>>> import numpy as np
>>> np.set_printoptions(precision=3, suppress=True, linewidth=160, legacy="1.25")
>>> tidy = lambda a: np.round(a, 3) + 0
>>> J = np.loadtxt("sample18.csv", delimiter=",")
>>> J
array([[22.,  0., -3.,  6., -3.,  3.,  0.],
       [ 0., 19., -5.,  6., -6., -7.,  5.],
       [-3., -5., 17.,  8., -2.,  9.,  3.],
       [ 6.,  6.,  8., 21., -3.,  4.,  8.],
       [-3., -6., -2., -3., 19.,  2., -4.],
       [ 3., -7.,  9.,  4.,  2., 10., -1.],
       [ 0.,  5.,  3.,  8., -4., -1.,  9.]])
>>> # symmetric
>>> low = np.linalg.cholesky(J)
>>> tidy(low @ low.T)
array([[22.,  0., -3.,  6., -3.,  3.,  0.],
       [ 0., 19., -5.,  6., -6., -7.,  5.],
       [-3., -5., 17.,  8., -2.,  9.,  3.],
       [ 6.,  6.,  8., 21., -3.,  4.,  8.],
       [-3., -6., -2., -3., 19.,  2., -4.],
       [ 3., -7.,  9.,  4.,  2., 10., -1.],
       [ 0.,  5.,  3.,  8., -4., -1.,  9.]])
>>> np.linalg.eigvalsh(J).min() > 0
True
>>> mat = np.array([[2, 1, 0, 2, -3, 1, 1],
...     [-2, -1, 2, 2, 0, -1, -2],
...     [0, 3, 3, 1, 0, 2, 1],
...     [0, 0, 1, -1, -1, 0, 1],
...     [2, -3, 1, -1, -2, 1, 3],
...     [1, -2, 0, 1, 1, -2, -1],
...     [3, 3, 3, -1, -1, 3, 3]])
>>> mat[1] = mat[6]
>>> mat
array([[ 2,  1,  0,  2, -3,  1,  1],
       [ 3,  3,  3, -1, -1,  3,  3],
       [ 0,  3,  3,  1,  0,  2,  1],
       [ 0,  0,  1, -1, -1,  0,  1],
       [ 2, -3,  1, -1, -2,  1,  3],
       [ 1, -2,  0,  1,  1, -2, -1],
       [ 3,  3,  3, -1, -1,  3,  3]])
>>> # rows 1 and 6 are equal
>>> u = np.array([-3, -2])
>>> np.convolve(mat[6], u)
array([ -9, -15, -15,  -3,   5,  -7, -15,  -6])
>>> t = np.radians(60)
>>> R = np.eye(7)
>>> R[4, 4] = R[2, 2] = np.cos(t)
>>> R[4, 2], R[2, 4] = -np.sin(t), np.sin(t)
>>> tidy(R)
array([[ 1.   ,  0.   ,  0.   ,  0.   ,  0.   ,  0.   ,  0.   ],
       [ 0.   ,  1.   ,  0.   ,  0.   ,  0.   ,  0.   ,  0.   ],
       [ 0.   ,  0.   ,  0.5  ,  0.   ,  0.866,  0.   ,  0.   ],
       [ 0.   ,  0.   ,  0.   ,  1.   ,  0.   ,  0.   ,  0.   ],
       [ 0.   ,  0.   , -0.866,  0.   ,  0.5  ,  0.   ,  0.   ],
       [ 0.   ,  0.   ,  0.   ,  0.   ,  0.   ,  1.   ,  0.   ],
       [ 0.   ,  0.   ,  0.   ,  0.   ,  0.   ,  0.   ,  1.   ]])
>>> out = mat @ R.T
>>> tidy(np.linalg.svd(mat, compute_uv=False)), tidy(np.linalg.svd(out, compute_uv=False))
(array([11.227,  5.661,  3.643,  2.61 ,  1.919,  1.068,  0.   ]), array([11.227,  5.661,  3.643,  2.61 ,  1.919,  1.068,  0.   ]))
>>> tidy(np.linalg.det(R)), np.trace(R)
(1.0, 6.0)
>>> tidy(out)
array([[ 2.   ,  1.   , -2.598,  2.   , -1.5  ,  1.   ,  1.   ],
       [ 3.   ,  3.   ,  0.634, -1.   , -3.098,  3.   ,  3.   ],
       [ 0.   ,  3.   ,  1.5  ,  1.   , -2.598,  2.   ,  1.   ],
       [ 0.   ,  0.   , -0.366, -1.   , -1.366,  0.   ,  1.   ],
       [ 2.   , -3.   , -1.232, -1.   , -1.866,  1.   ,  3.   ],
       [ 1.   , -2.   ,  0.866,  1.   ,  0.5  , -2.   , -1.   ],
       [ 3.   ,  3.   ,  0.634, -1.   , -3.098,  3.   ,  3.   ]])
>>> tidy(np.linalg.norm(mat, 2) / np.linalg.norm(mat))
0.83
>>> tidy(np.linalg.norm(mat, "nuc"))
26.128
>>> tidy(np.linalg.norm(mat) ** 2 / np.linalg.norm(mat, 2) ** 2)
1.452
>>> tidy(np.linalg.norm(mat, axis=1))
array([4.472, 6.856, 4.899, 2.   , 5.385, 3.464, 6.856])
>>> tidy(np.linalg.norm(mat, axis=0))
array([5.196, 6.403, 5.385, 3.162, 4.123, 5.292, 5.568])
>>> np.linalg.norm(mat, axis=1).argmax()
1
>>> tidy(np.linalg.norm(mat[3] - mat[1]))
5.916
>>> tidy(np.linalg.norm(mat, 1)), tidy(np.linalg.norm(mat, np.inf))
(15.0, 17.0)
>>> tidy(np.linalg.norm(mat, 2))
11.227
>>> tidy(np.linalg.norm(mat[3], 1)), tidy(np.linalg.norm(mat[3], np.inf))
(4.0, 1.0)
>>> rng = np.random.default_rng(147)
>>> z = rng.permutation(7)
>>> z
array([6, 4, 3, 2, 5, 0, 1])
>>> out = mat[z][:, z]
>>> np.allclose(out, mat)
False
>>> np.diag(out)
array([ 3, -2, -1,  3, -2,  2,  3])
>>> out
array([[ 3, -1, -1,  3,  3,  3,  3],
       [ 3, -2, -1,  1,  1,  2, -3],
       [ 1, -1, -1,  1,  0,  0,  0],
       [ 1,  0,  1,  3,  2,  0,  3],
       [-1,  1,  1,  0, -2,  1, -2],
       [ 1, -3,  2,  0,  1,  2,  1],
       [ 3, -1, -1,  3,  3,  3,  3]])
>>> A = np.loadtxt("dump.csv", delimiter=",")
>>> A
array([[1.   , 0.2  , 0.04 , 0.008, 0.002, 0.   , 0.   ],
       [0.2  , 1.   , 0.2  , 0.04 , 0.008, 0.002, 0.   ],
       [0.04 , 0.2  , 1.   , 0.2  , 0.04 , 0.008, 0.002],
       [0.008, 0.04 , 0.2  , 1.   , 0.2  , 0.04 , 0.008],
       [0.002, 0.008, 0.04 , 0.2  , 1.   , 0.2  , 0.04 ],
       [0.   , 0.002, 0.008, 0.04 , 0.2  , 1.   , 0.2  ],
       [0.   , 0.   , 0.002, 0.008, 0.04 , 0.2  , 1.   ]])
>>> # equal to its transpose
>>> T = np.stack([A, 4 * A, A[::-1]])
>>> tidy(np.linalg.det(T))
array([    0.783, 12824.69 ,    -0.783])
>>> vec = np.array([2, 1, 5, 2, 6, 7, 9])
>>> y = A @ vec
>>> tidy(y)
array([ 2.428,  2.542,  5.994,  4.608,  8.372, 10.122, 10.666])
>>> tidy(np.linalg.solve(A.T, A[4]))
array([0., 0., 0., 0., 1., 0., 0.])
>>> tidy(np.linalg.solve(A, y + A[:, 3]))
array([2., 1., 5., 3., 6., 7., 9.])
>>> tidy(np.linalg.solve(A, A[:, 4]))
array([0., 0., 0., 0., 1., 0., 0.])
>>> tidy(np.linalg.solve(A, y))
array([2., 1., 5., 2., 6., 7., 9.])
